$ python3 -q
>>> import numpy as np
>>> np.set_printoptions(precision=3, suppress=True, linewidth=140, sign=" ")
>>> E = np.load("block9.npy")
>>> print(E)
[[-1.87  1.81  3.2  -1.2   4.3 ]
 [-0.6   1.02  1.14 -0.83  1.47]
 [-0.48  1.82  0.78 -0.02  4.17]
 [-0.71 -1.13  0.46  0.19 -1.25]
 [-1.16 -0.32  0.76  1.25  2.62]
 [-0.51  1.66  1.86 -2.58  0.  ]
 [ 0.32  2.68 -0.88  0.07  4.36]
 [ 0.48  1.85  0.06 -0.82  1.92]
 [ 0.75  0.35 -0.72 -0.19 -0.46]]
>>> Uu, sigma, Vt = np.linalg.svd(E)
>>> print(sigma.round(3) + 0)
[ 9.702  4.493  3.64   0.424  0.   ]
>>> other = Uu[:, :4] @ np.diag(sigma[:4]) @ Vt[:4]
>>> print(np.linalg.matrix_rank(other))
4
>>> print(round(np.linalg.norm(E - other) / np.linalg.norm(E), 3))
0.0
>>> print(round(float(np.abs(E - other).max()), 3))
0.0
>>> print(np.linalg.matrix_rank(E, rtol=0.05))
3
>>> rank = np.linalg.matrix_rank(E)
>>> print(rank)
4
>>> null = np.linalg.svd(E)[2][rank:].T
>>> print(null @ null.T)
[[ 0.003 -0.035 -0.016 -0.035  0.019]
 [-0.035  0.399  0.187  0.399 -0.211]
 [-0.016  0.187  0.088  0.187 -0.099]
 [-0.035  0.399  0.187  0.398 -0.211]
 [ 0.019 -0.211 -0.099 -0.211  0.112]]
>>> print([int(np.linalg.matrix_rank(E[:, :j + 1])) for j in range(5)])
[1, 2, 3, 4, 4]
>>> print([int(np.linalg.matrix_rank(E[:i])) for i in range(1, len(E) + 1)])
[1, 2, 3, 4, 4, 4, 4, 4, 4]
>>> print(np.linalg.matrix_rank(E.T @ E), np.linalg.matrix_rank(E @ E.T))
4 4
>>> print(null.shape)
(5, 1)
>>> print(np.round(E @ null, 3) + 0)
[[ 0.]
 [ 0.]
 [ 0.]
 [ 0.]
 [ 0.]
 [ 0.]
 [ 0.]
 [ 0.]
 [ 0.]]
>>> x0 = np.array([2, 1, 1, 3, 1])
>>> a = np.maximum(E @ x0, 0)
>>> print(E.T @ a)
[-8.216 35.726  8.1    1.695 79.204]
>>> print(np.maximum(E @ (3 * x0), 0))
[  5.91   0.    17.25   0.    13.47   0.    21.03   6.99   0.3 ]
>>> J = np.load("m.npy")
>>> print(J)
[[ 0  0  0  0  1]
 [ 0  0  1  0  0]
 [ 1  0  0  0  0]
 [ 0  0  0  1  0]
 [ 0  1  0  0  0]]
>>> x0 = np.array([3, 3, -2, 3, 0])
>>> target = J @ x0
>>> print(target)
[ 0 -2  3  3  3]
>>> print(np.linalg.solve(J, -1 * target))
[-3. -3.  2. -3.  0.]
>>> print(np.linalg.solve(J, target + J[:, 0]))
[ 4.  3. -2.  3.  0.]
>>> print(np.linalg.solve(J.T, J[4]))
[ 0.  0.  0.  0.  1.]
>>> print(np.linalg.solve(J, J[:, 2]))
[ 0.  0.  1.  0.  0.]
>>> print(round(np.linalg.norm(J, 1), 3), round(float(np.linalg.norm(J, np.inf)), 3))
1.0 1.0
>>> print(np.linalg.norm(J, axis=1).argmax())
0
>>> print(np.round(np.linalg.norm(J) ** 2 / np.linalg.norm(J, 2) ** 2, 3))
5.0
>>> print(round(float(np.linalg.norm(J, 2)), 3))
1.0
>>> print(np.linalg.norm(J, axis=0))
[ 1.  1.  1.  1.  1.]
>>> print(np.linalg.norm(J, axis=1))
[ 1.  1.  1.  1.  1.]
>>> print(np.sort(np.abs(np.linalg.eigvals(J)))[::-1])
[ 1.  1.  1.  1.  1.]
>>> print(J @ np.ones(5))
[ 1.  1.  1.  1.  1.]
>>> print(J.sum(axis=1))
[ 1  1  1  1  1]
>>> print(np.linalg.matrix_power(J, 100))
[[ 1  0  0  0  0]
 [ 0  1  0  0  0]
 [ 0  0  1  0  0]
 [ 0  0  0  1  0]
 [ 0  0  0  0  1]]
>>> p = np.eye(5)[2]
>>> for _ in range(4):
...     p = p @ J
...     print(p.round(3))
... 
[ 1.  0.  0.  0.  0.]
[ 0.  0.  0.  0.  1.]
[ 0.  1.  0.  0.  0.]
[ 0.  0.  1.  0.  0.]
>>> m1 = np.loadtxt("run0.csv", delimiter=",")
>>> print(m1)
[[ 0.  4.  4. -1.]
 [-4.  0. -2.  0.]
 [-4.  2.  0.  1.]
 [ 1.  0. -1.  0.]]
>>> print(round(np.linalg.norm(m1) ** 2 / np.linalg.norm(m1, 2) ** 2, 3))
2.053
>>> print(round(np.linalg.norm(m1, 1), 3), round(float(np.linalg.norm(m1, np.inf)), 3))
9.0 9.0
>>> print(round(np.linalg.norm(m1[3], 1), 3), np.round(np.linalg.norm(m1[3], np.inf), 3))
2.0 1.0
>>> print(np.linalg.norm(m1, axis=1))
[ 5.745  4.472  4.583  1.414]
>>> print(round(float(np.linalg.norm(m1, 2)), 3))
6.085
>>> print(np.round(np.linalg.norm(m1[3] - m1[2]), 3))
5.568
>>> x0 = np.array([4, 4, 6, 3])
>>> print(m1 @ x0)
[ 37. -28.  -5.  -2.]
>>> print((m1 @ x0).argmax())
0
>>> print(m1 @ (2 * x0))
[ 74. -56. -10.  -4.]
>>> print(np.einsum("ij,j->i", m1, x0))
[ 37. -28.  -5.  -2.]
>>> print(m1 * x0)
[[  0.  16.  24.  -3.]
 [-16.   0. -12.   0.]
 [-16.   8.   0.   3.]
 [  4.   0.  -6.   0.]]
>>> mat = np.load("data.npy")
>>> print(mat)
[[ 0.333  0.333  0.333]
 [ 0.333  0.333  0.333]
 [ 0.333  0.333  0.333]]
>>> print(mat.sum(axis=1))
[ 1.  1.  1.]
>>> p = np.eye(3)[2]
>>> for _ in range(3):
...     p = p @ mat
...     print(p.round(3))
... 
[ 0.333  0.333  0.333]
[ 0.333  0.333  0.333]
[ 0.333  0.333  0.333]
>>> x0 = np.array([2, -2, 1, 1])
>>> target = m1 @ x0
>>> c, lr = np.zeros(4), 1 / np.linalg.norm(m1, 2) ** 2
>>> for i in range(15):
...     c -= lr * m1.T @ (m1 @ c - target)
...     if i % 5 == 0: print(i, round(np.linalg.norm(m1 @ c - target), 3))
... 
0 1.775
5 1.554
10 1.361
>>> print(np.round(np.linalg.cond(m1), 3))
6.171
>>> print(c)
[ 2.204 -1.404  0.292  0.199]
>>> def softmax(z):
...     e = np.exp(z - z.max(axis=-1, keepdims=True))
...     return e / e.sum(axis=-1, keepdims=True)
... 
>>> print(softmax(mat).sum(axis=1))
[ 1.  1.  1.]
>>> print(softmax(mat[1]))
[ 0.333  0.333  0.333]
>>> att = mat @ mat.T / np.sqrt(3)
>>> print(softmax(att).round(6).argmax(axis=1))
[ 0  0  0]
>>> print(np.linalg.lstsq(mat[:-1].T, mat[-1])[2])
1
>>> print(mat @ np.linalg.pinv(mat) @ mat)
[[ 0.333  0.333  0.333]
 [ 0.333  0.333  0.333]
 [ 0.333  0.333  0.333]]
>>> print(round(float(np.trace(np.linalg.pinv(mat) @ mat)), 3))
1.0
>>> print(np.unique(mat.round(6), axis=0).shape)
(1, 3)
>>> print(np.abs(np.diag(np.linalg.qr(mat)[1])) > 1e-9)
[ True False False]
>>> A = np.array([[6.0, 0.0, 1.0, 0.0, 0.0, 2.0],
...     [0.0, 5.0, 0.0, 0.0, 0.0, 0.0],
...     [1.0, 0.0, 6.0, 0.0, 0.0, 2.0],
...     [0.0, 0.0, 0.0, 5.0, 0.0, 0.0],
...     [0.0, 0.0, 0.0, 0.0, 5.0, 0.0],
...     [2.0, 0.0, 2.0, 0.0, 0.0, 9.0]])
>>> print(A)
[[ 6.  0.  1.  0.  0.  2.]
 [ 0.  5.  0.  0.  0.  0.]
 [ 1.  0.  6.  0.  0.  2.]
 [ 0.  0.  0.  5.  0.  0.]
 [ 0.  0.  0.  0.  5.  0.]
 [ 2.  0.  2.  0.  0.  9.]]
>>> r0, g = A[4], A[1]
>>> print(r0 @ r0)
25.0
>>> print(r0 @ g)
0.0
>>> p = (r0 @ g) / (r0 @ r0) * r0
>>> print(p)
[ 0.  0.  0.  0.  0.  0.]
>>> print(g - p)
[ 0.  5.  0.  0.  0.  0.]
>>> print(np.outer(r0, g))
[[  0.   0.   0.   0.   0.   0.]
 [  0.   0.   0.   0.   0.   0.]
 [  0.   0.   0.   0.   0.   0.]
 [  0.   0.   0.   0.   0.   0.]
 [  0.  25.   0.   0.   0.   0.]
 [  0.   0.   0.   0.   0.   0.]]
>>> rng = np.random.default_rng(1008)
>>> W0 = np.triu(rng.random((8, 8)) < 0.3, 1).astype(int)
>>> W0 = W0 + W0.T
>>> print(W0)
[[ 0  0  1  0  0  0  0  1]
 [ 0  0  1  1  0  0  0  0]
 [ 1  1  0  0  0  0  1  0]
 [ 0  1  0  0  1  0  0  1]
 [ 0  0  0  1  0  1  0  1]
 [ 0  0  0  0  1  0  0  0]
 [ 0  0  1  0  0  0  0  0]
 [ 1  0  0  1  1  0  0  0]]
>>> r0 = np.array([-8, -2, -4, 6, -1, 8, 4, -3])
>>> other = W0 + np.outer(r0, np.eye(8)[7])
>>> print(other)
[[ 0.  0.  1.  0.  0.  0.  0. -7.]
 [ 0.  0.  1.  1.  0.  0.  0. -2.]
 [ 1.  1.  0.  0.  0.  0.  1. -4.]
 [ 0.  1.  0.  0.  1.  0.  0.  7.]
 [ 0.  0.  0.  1.  0.  1.  0.  0.]
 [ 0.  0.  0.  0.  1.  0.  0.  8.]
 [ 0.  0.  1.  0.  0.  0.  0.  4.]
 [ 1.  0.  0.  1.  1.  0.  0. -3.]]
>>> print(np.linalg.matrix_rank(np.linalg.inv(other) - np.linalg.inv(W0), tol=1e-8))
1
>>> print(np.linalg.matrix_rank(other - W0))
1
>>> x0 = np.array([-2, 0, -1, -1, 1, 0, -1, 2])
>>> target = other @ x0
>>> print(target)
[-15.  -6. -11.  15.  -1.  17.   7.  -8.]
>>> print(np.linalg.solve(other, 4 * target))
[-8.  0. -4. -4.  4.  0. -4.  8.]
>>> print(np.linalg.solve(other.T, other[6]))
[-0.  0.  0.  0.  0.  0.  1.  0.]
>>> print(np.linalg.solve(other, target))
[-2.  0. -1. -1.  1.  0. -1.  2.]
>>> print(np.linalg.solve(other, other[:, 5]))
[ 0.  0.  0.  0.  0.  1.  0.  0.]
>>> print(np.linalg.solve(other, target + other[:, 0]))
[-1.  0. -1. -1.  1.  0. -1.  2.]
>>> data = np.loadtxt("sample16.csv", delimiter=",")
>>> print(data)
[[ 0.  -0.3 -0.6  0.1 -0.9  2.6 -1.8  2. ]
 [-1.2 -0.4  0.  -0.3  1.2 -1.   0.   1.1]
 [ 0.   0.2 -0.8 -1.1  1.1  0.7  0.4  0.3]
 [-1.2 -0.9 -0.9  0.8 -1.3 -0.1 -0.6  0.3]
 [-0.4 -0.3 -0.9 -0.6 -0.7 -0.1 -0.7  0.9]
 [ 0.3 -0.5  0.7  0.3  0.1 -1.1  0.2  1. ]
 [ 0.7  0.  -2.  -1.3 -0.4 -1.1 -0.7 -0.5]
 [ 1.1  0.6  1.4 -1.   0.3  0.3  1.2 -0.7]
 [-0.7  2.3 -0.6 -2.   0.3  1.3  1.4 -0.9]
 [ 0.2  0.6 -0.7 -0.4 -0.9 -0.2 -1.2 -0.1]
 [ 0.1  1.1 -0.7 -0.2 -0.4 -1.4  0.1  0.6]
 [-0.2  0.2  0.9  1.1 -0.3  0.8 -0.6 -0.4]
 [ 1.   0.3 -1.8 -0.4 -0.1 -0.6 -0.1  2.2]
 [ 0.9 -0.4  1.4  0.1 -1.4  1.6  0.1  0. ]
 [-1.3  0.7 -0.6  0.7 -1.4  0.3  0.1 -0.1]
 [ 1.3  0.9  1.1  1.2  0.5 -1.8 -0.2  0.5]
 [-1.7 -1.2  2.7  2.3  1.2 -1.3  0.9 -1.2]
 [ 0.1 -0.4 -2.1  0.5 -0.6  0.2  0.9 -0.5]
 [ 0.8  1.5 -0.1  0.5 -0.3  0.7 -1.   0.7]
 [ 0.3 -1.7 -1.3  0.1  0.   0.4  0.6 -0.1]
 [-1.4 -0.3  1.3 -0.7  0.7  1.4 -1.1 -0.4]
 [-0.8 -0.3  1.2  1.8  2.  -0.3  0.2  1.1]
 [ 0.8 -1.6  0.5 -0.9 -1.2 -0.5 -1.  -0.7]
 [-1.2  6.3  3.  -0.3 -1.8  0.6 -3.  -0.6]]
>>> cen = data - data.mean(axis=0)
>>> V = np.linalg.svd(cen)[2][:7]
>>> other = cen - cen @ V.T @ V
>>> print(np.round(np.cov(cen @ V.T, rowvar=False), 3) + 0)
[[ 3.364  0.     0.     0.     0.     0.     0.   ]
 [ 0.     2.264  0.     0.     0.     0.     0.   ]
 [ 0.     0.     1.191  0.     0.     0.     0.   ]
 [ 0.     0.     0.     1.081  0.     0.     0.   ]
 [ 0.     0.     0.     0.     0.8    0.     0.   ]
 [ 0.     0.     0.     0.     0.     0.709  0.   ]
 [ 0.     0.     0.     0.     0.     0.     0.484]]
>>> print(np.diag(V.T @ V))
[ 0.925  0.997  0.908  0.912  0.744  0.983  0.784  0.748]
>>> print(round(float(np.linalg.norm(other) / np.linalg.norm(cen)), 3))
0.135
>>> print(np.linalg.norm(other, axis=1).round(6).argmax())
6
>>> print((cen @ V.T).std(axis=0))
[ 1.795  1.473  1.068  1.018  0.876  0.825  0.681]
>>> C2 = np.cov(data, rowvar=False)
>>> print(np.argsort(-data.std(axis=0).round(6), kind="stable"))
[ 1  2  5  3  6  4  0  7]
>>> print(np.median(data, axis=0))
[ 0.05 -0.15 -0.35 -0.05 -0.3   0.05 -0.05 -0.05]
>>> print(np.round(np.corrcoef(data[:, 7], data[:, 4])[0, 1], 3))
0.106
>>> P = data @ np.linalg.solve(data.T @ data, data.T)
>>> print(P @ data[:, 3])
[ 0.1 -0.3 -1.1  0.8 -0.6  0.3 -1.3 -1.  -2.  -0.4 -0.2  1.1 -0.4  0.1  0.7  1.2  2.3  0.5  0.5  0.1 -0.7  1.8 -0.9 -0.3]
>>> print(round(np.trace(P), 3))
8.0
>>> print(np.allclose(P @ P, P))
True
>>> arr = np.loadtxt("a.csv", delimiter=",")
>>> print(arr)
[[-1.  0.  0.  0. -2.  0.  0. -2.  0.]
 [ 0. -1. -2. -2.  0.  0. -2.  0.  0.]
 [ 0. -2. -1. -2.  0.  0. -2.  0.  0.]
 [ 0. -2. -2. -1.  0.  0. -2.  0.  0.]
 [-2.  0.  0.  0. -1.  0.  0. -2.  0.]
 [ 0.  0.  0.  0.  0. -1.  0.  0. -2.]
 [ 0. -2. -2. -2.  0.  0. -1.  0.  0.]
 [-2.  0.  0.  0. -2.  0.  0. -1.  0.]
 [ 0.  0.  0.  0.  0. -2.  0.  0. -1.]]
>>> idx = rng.permutation(9)
>>> print(idx)
[ 6  2  3  1  5  7  8  0  4]
>>> other = arr[idx][:, idx]
>>> print(np.trace(other))
-9.0
>>> print(np.sort(np.abs(np.linalg.eigvals(other))))
[ 1.  1.  1.  1.  1.  1.  3.  5.  7.]
>>> print(np.diag(other))
[-1. -1. -1. -1. -1. -1. -1. -1. -1.]
>>> print(np.allclose(other, arr))
False
>>> other = arr + rng.integers(-2, 3, (9, 3)) @ rng.integers(-2, 3, (3, 9))
>>> print(other)
[[ 7.  0. -3. -2. -3.  0.  1. -8. -3.]
 [ 8. -1. -5. -4. -1.  0. -1. -6. -3.]
 [10.  1. -4.  0. -5.  6.  3. -6. -3.]
 [-2.  3. -3.  5. -3.  2. -3.  6. -5.]
 [ 0. -4. -1. -6.  3. -6. -3. -6.  0.]
 [ 2.  4. -2.  4. -3.  1.  0.  2. -7.]
 [ 2. -1. -4. -2.  0. -2. -3.  0. -4.]
 [-2. -4.  2. -4.  0.  0.  2. -5.  6.]
 [-2.  3.  0.  4. -2.  0.  0.  4. -3.]]
>>> print(np.abs(other - arr).sum(axis=1))
[ 24.  24.  43.  31.  30.  24.  13.  24.  19.]
